>>> import numpy as np
>>> np.set_printoptions(precision=2, suppress=True, linewidth=160)
>>> M = np.loadtxt("w.csv", delimiter=",")
>>> M
array([[ 0.92,  0.38],
       [ 0.38, -0.92]])
>>> # equal to its transpose
>>> rng = np.random.default_rng(894723)
>>> labels = rng.permutation(2)
>>> labels
array([1, 0])
>>> Y = M[labels][:, labels]
>>> np.allclose(Y, M)
False
>>> np.trace(Y)
np.float64(0.0)
>>> Y
array([[-0.92,  0.38],
       [ 0.38,  0.92]])
>>> print(np.round(np.linalg.det(Y), 2), round(float(np.linalg.det(M[labels])), 2))
-1.0 1.0
>>> ev, vecs = np.linalg.eigh(M)
>>> vecs @ np.diag(ev) @ vecs.T
array([[ 0.92,  0.38],
       [ 0.38, -0.92]])
>>> np.unique(ev.round(6) + 0, return_counts=True)[1]
array([1, 1])
>>> np.abs(vecs[:, -1]).round(6).argmax()
np.int64(0)
>>> print(ev.sum(), np.trace(M))
0.0 0.0
>>> (ev > 1e-8).sum(), (ev < -1e-8).sum()
(np.int64(1), np.int64(1))
>>> np.round(vecs.T @ M @ vecs, 2) + 0
array([[-1.,  0.],
       [ 0.,  1.]])
>>> np.linalg.eigvalsh(M + 2 * np.eye(2))
array([1., 3.])
>>> x0 = np.array([-1, -3])
>>> y = M @ x0
>>> y
array([-2.08,  2.38])
>>> print(np.linalg.solve(M, 2 * y))
[-2. -6.]
>>> np.linalg.solve(M, M[:, 1])
array([0., 1.])
>>> print(np.round(np.linalg.solve(M.T, M[0]), 2) + 0)
[1. 0.]
>>> ev, vecs = np.linalg.eigh(M)
>>> x0 = np.array([-1, -3])
>>> np.round(vecs * np.abs(ev) @ vecs.T, 2) + 0
array([[1., 0.],
       [0., 1.]])
>>> vecs * np.maximum(ev, 0) @ vecs.T
array([[0.96, 0.19],
       [0.19, 0.04]])
>>> round(float(x0 @ M @ x0), 2)
-5.08
>>> np.linalg.eigvalsh(M[1:, 1:])
array([-0.92])
>>> round(float(x0 @ M @ x0 / (x0 @ x0)), 2), ev[0], ev[-1]
(-0.51, np.float64(-1.0), np.float64(1.0))
